$ python -q
>>> import numpy as np
>>> import numpy.linalg as la
>>> np.set_printoptions(suppress=True, linewidth=160)
>>> sigma = 5 * 0.2 ** np.arange(4)
>>> rng = np.random.default_rng(817)
>>> E = rng.normal(size=(28, 4)) * rng.permutation(sigma)
>>> E.round(2) + 0
array([[ 0.29,  0.67,  0.36, -0.01],
       [-0.4 , -6.11, -0.36, -0.02],
       [ 1.47, -3.32,  0.09,  0.  ],
       [ 0.01,  2.05,  0.  , -0.01],
       [ 0.71, -3.58, -0.05,  0.02],
       [-1.91, -2.24, -0.16,  0.  ],
       [-0.28, -0.45,  0.23, -0.01],
       [ 0.58, 11.8 ,  0.09,  0.02],
       [-1.79, -2.08, -0.12,  0.01],
       [ 0.62, -4.35, -0.15,  0.03],
       [ 1.42, -2.76, -0.07, -0.03],
       [ 0.53,  4.6 , -0.11,  0.  ],
       [ 1.11,  4.81,  0.03, -0.03],
       [-2.65, -2.08,  0.21,  0.03],
       [-0.1 ,  4.22, -0.22, -0.12],
       [ 0.31, -8.39,  0.2 ,  0.04],
       [ 0.44, -2.34, -0.29,  0.01],
       [ 0.93, -3.41, -0.28, -0.08],
       [-0.48,  2.57,  0.03,  0.01],
       [-0.61, -1.38, -0.18,  0.03],
       [-0.36, -3.44,  0.12, -0.03],
       [-0.28,  4.49,  0.19, -0.02],
       [ 1.01,  6.07,  0.1 ,  0.02],
       [ 0.68, -7.95,  0.26,  0.01],
       [-1.09, -1.81,  0.19,  0.08],
       [ 1.73,  1.63,  0.15, -0.01],
       [ 1.53,  4.36, -0.28, -0.02],
       [-1.43, -3.15, -0.07,  0.  ]])
>>> out = np.c_[E[:, :1] @ np.array([[1]]), np.array([-2, 5, 5, 0, 0, -1, 3, 5, -1, 0, 0, -3, 5, -4, -2, 1, -3, -2, 2, 1, -3, -1, 3, 1, -4, 5, 4, 4])]
>>> out.round(2)
array([[ 0.29, -2.  ],
       [-0.4 ,  5.  ],
       [ 1.47,  5.  ],
       [ 0.01,  0.  ],
       [ 0.71,  0.  ],
       [-1.91, -1.  ],
       [-0.28,  3.  ],
       [ 0.58,  5.  ],
       [-1.79, -1.  ],
       [ 0.62,  0.  ],
       [ 1.42,  0.  ],
       [ 0.53, -3.  ],
       [ 1.11,  5.  ],
       [-2.65, -4.  ],
       [-0.1 , -2.  ],
       [ 0.31,  1.  ],
       [ 0.44, -3.  ],
       [ 0.93, -2.  ],
       [-0.48,  2.  ],
       [-0.61,  1.  ],
       [-0.36, -3.  ],
       [-0.28, -1.  ],
       [ 1.01,  3.  ],
       [ 0.68,  1.  ],
       [-1.09, -4.  ],
       [ 1.73,  5.  ],
       [ 1.53,  4.  ],
       [-1.43,  4.  ]])
>>> np.round(la.norm(la.qr(E)[0].T @ out, axis=0) ** 2 / ((out ** 2).sum(axis=0) + 1e-12), 2)
array([1. , 0.2])
>>> la.matrix_rank(out)
np.int64(2)
>>> la.matrix_rank(np.c_[E, out])
np.int64(5)
